In [1]: import numpy as np

In [2]: from numpy import linalg as LA

In [3]: np.set_printoptions(suppress=True, linewidth=120)

In [4]: J = np.load("m.npy")

In [5]: J
Out[5]: 
array([[83,  1,  3,  3,  4,  2,  2],
       [ 3, 32,  2,  1,  0,  5,  5],
       [ 0,  0, 12,  1,  3,  5,  3],
       [ 2,  3,  5, 71,  2,  1,  1],
       [ 0,  1,  3,  0, 53,  4,  4],
       [ 2,  3,  3,  1,  0, 40,  4],
       [ 5,  2,  0,  5,  2,  2, 44]])

In [6]: O, vecs = LA.qr(J[:, :4])[0], LA.qr(J[:, 4:])[0]

In [7]: s = LA.svd(O.T @ vecs, compute_uv=False)

In [8]: (s > 0.9).sum()
Out[8]: np.int64(0)

In [9]: np.round(LA.norm(O @ O.T - vecs @ vecs.T, 2), 2)
Out[9]: np.float64(1.0)

In [10]: x0 = np.array([0, 1, 1, 0, 2, 0, 2])

In [11]: a = np.maximum(J @ x0, 0)

In [12]: a
Out[12]: array([ 16,  44,  24,  14, 118,  14,  94])

In [13]: np.maximum(J @ x0, 0) - np.maximum(-J @ x0, 0)
Out[13]: array([ 16,  44,  24,  14, 118,  14,  94])

In [14]: print(np.round(np.tanh(J @ x0), 2))
[1. 1. 1. 1. 1. 1. 1.]

In [15]: print(J.T @ a)
[1986 1814  890 1594 6606 1606 5002]

In [16]: f, v = J[6], J[0]

In [17]: f @ v
Out[17]: np.int64(532)

In [18]: pr = (f @ v) / (f @ f) * f

In [19]: pr.round(2)
Out[19]: array([ 1.33,  0.53,  0.  ,  1.33,  0.53,  0.53, 11.72])

In [20]: def softmax(z):
    ...:     e = np.exp(z - z.max(axis=-1, keepdims=True))
    ...:     return e / e.sum(axis=-1, keepdims=True)
    ...: 

In [21]: np.round(softmax(J[2] + 2), 2) + 0
Out[21]: array([0., 0., 1., 0., 0., 0., 0.])

In [22]: np.round(softmax(10 * J[2]), 2) + 0
Out[22]: array([0., 0., 1., 0., 0., 0., 0.])

In [23]: S = J @ J.T / np.sqrt(7)

In [24]: print(np.round(softmax(S + np.triu(np.full(S.shape, -np.inf), 1)), 2) + 0)
[[1. 0. 0. 0. 0. 0. 0.]
 [0. 1. 0. 0. 0. 0. 0.]
 [0. 0. 1. 0. 0. 0. 0.]
 [0. 0. 0. 1. 0. 0. 0.]
 [0. 0. 0. 0. 1. 0. 0.]
 [0. 0. 0. 0. 0. 1. 0.]
 [0. 0. 0. 0. 0. 0. 1.]]

In [25]: np.round(softmax(S)[2] @ J, 2)
Out[25]: array([ 2.  ,  3.  ,  3.  ,  1.  ,  0.01, 39.99,  4.  ])

In [26]: np.round(softmax(S), 2) + 0
Out[26]: 
array([[1., 0., 0., 0., 0., 0., 0.],
       [0., 1., 0., 0., 0., 0., 0.],
       [0., 0., 0., 0., 0., 1., 0.],
       [0., 0., 0., 1., 0., 0., 0.],
       [0., 0., 0., 0., 1., 0., 0.],
       [0., 0., 0., 0., 0., 1., 0.],
       [0., 0., 0., 0., 0., 0., 1.]])

In [27]: rng = np.random.default_rng(753)

In [28]: idx = rng.permutation(7)

In [29]: idx
Out[29]: array([1, 4, 0, 3, 6, 5, 2])

In [30]: out = J[idx][:, idx]

In [31]: np.diag(out)
Out[31]: array([32, 53, 83, 71, 44, 40, 12])

In [32]: out
Out[32]: 
array([[32,  0,  3,  1,  5,  5,  2],
       [ 1, 53,  0,  0,  4,  4,  3],
       [ 1,  4, 83,  3,  2,  2,  3],
       [ 3,  2,  2, 71,  1,  1,  5],
       [ 2,  2,  5,  5, 44,  2,  0],
       [ 3,  0,  2,  1,  4, 40,  3],
       [ 0,  3,  0,  1,  3,  5, 12]])

In [33]: np.round(np.sort(np.abs(LA.eigvals(out))), 2)
Out[33]: array([11.34, 30.14, 39.6 , 45.16, 53.56, 70.89, 84.31])

In [34]: out = np.array([[3, 3], [0, 3], [3, 1], [3, 2]])

In [35]: Z = np.array([[0, 3, 0, 3], [3, 3, 0, 3]])

In [36]: E = out @ Z + 0.1 * rng.normal(size=(4, 4))

In [37]: print(E.round(2))
[[ 9.1  18.01 -0.03 18.03]
 [ 8.94  9.    0.03  9.13]
 [ 2.98 12.09  0.08 12.02]
 [ 6.04 15.05 -0.07 15.1 ]]

In [38]: round(LA.norm(E, 2) / LA.norm(E), 2)
Out[38]: np.float64(0.99)

In [39]: LA.matrix_rank(E, rtol=0.1)
Out[39]: np.int64(2)

In [40]: np.allclose(E @ E.T, E.T @ E)
Out[40]: False

In [41]: np.round(np.abs(LA.eigvals(E)).max(), 2)
Out[41]: np.float64(34.68)

In [42]: LA.determinant(E)
Traceback (most recent call last):
  Cell In[42], line 1
    LA.determinant(E)
AttributeError: module 'numpy.linalg' has no attribute 'determinant'


In [43]: Uu, s, Vh = LA.svd(E)

In [44]: s.round(2)
Out[44]: array([41.71,  5.23,  0.12,  0.03])

In [45]: out = Uu[:, :2] @ np.diag(s[:2]) @ Vh[:2]

In [46]: print(LA.matrix_rank(E, rtol=0.05))
2

In [47]: round(LA.norm(E - out, 2), 2), round(s[2], 2)
Out[47]: (np.float64(0.12), np.float64(0.12))

In [48]: print(round(float(LA.det(E.T)), 2))
-0.85

In [49]: np.round(LA.det(E[::-1]), 2)
Out[49]: np.float64(-0.85)

In [50]: np.round(LA.eigvals(E), 2)
Out[50]: array([34.68+0.j  , -1.61+0.j  ,  0.11+0.06j,  0.11-0.06j])

In [51]: np.round(LA.det(2 * E), 2), round(LA.det(E), 2)
Out[51]: (np.float64(-13.66), np.float64(-0.85))

In [52]: np.round(np.kron(np.eye(2, dtype=int), E), 2)
Out[52]: 
array([[ 9.1 , 18.01, -0.03, 18.03,  0.  ,  0.  , -0.  ,  0.  ],
       [ 8.94,  9.  ,  0.03,  9.13,  0.  ,  0.  ,  0.  ,  0.  ],
       [ 2.98, 12.09,  0.08, 12.02,  0.  ,  0.  ,  0.  ,  0.  ],
       [ 6.04, 15.05, -0.07, 15.1 ,  0.  ,  0.  , -0.  ,  0.  ],
       [ 0.  ,  0.  , -0.  ,  0.  ,  9.1 , 18.01, -0.03, 18.03],
       [ 0.  ,  0.  ,  0.  ,  0.  ,  8.94,  9.  ,  0.03,  9.13],
       [ 0.  ,  0.  ,  0.  ,  0.  ,  2.98, 12.09,  0.08, 12.02],
       [ 0.  ,  0.  , -0.  ,  0.  ,  6.04, 15.05, -0.07, 15.1 ]])

In [53]: round(float(np.einsum("ij,ji->", E, E)), 2)
Out[53]: 1205.5

In [54]: x0 = np.array([1, 1, -1, -1])

In [55]: a = np.maximum(E @ x0, 0)

In [56]: np.round(np.tanh(E @ x0), 2)
Out[56]: array([1.  , 1.  , 0.99, 1.  ])

In [57]: np.round(np.maximum(E @ (3 * x0), 0), 2)
Out[57]: array([27.34, 26.32,  8.93, 18.19])

In [58]: np.flatnonzero(a > 1e-9)
Out[58]: array([0, 1, 2, 3])
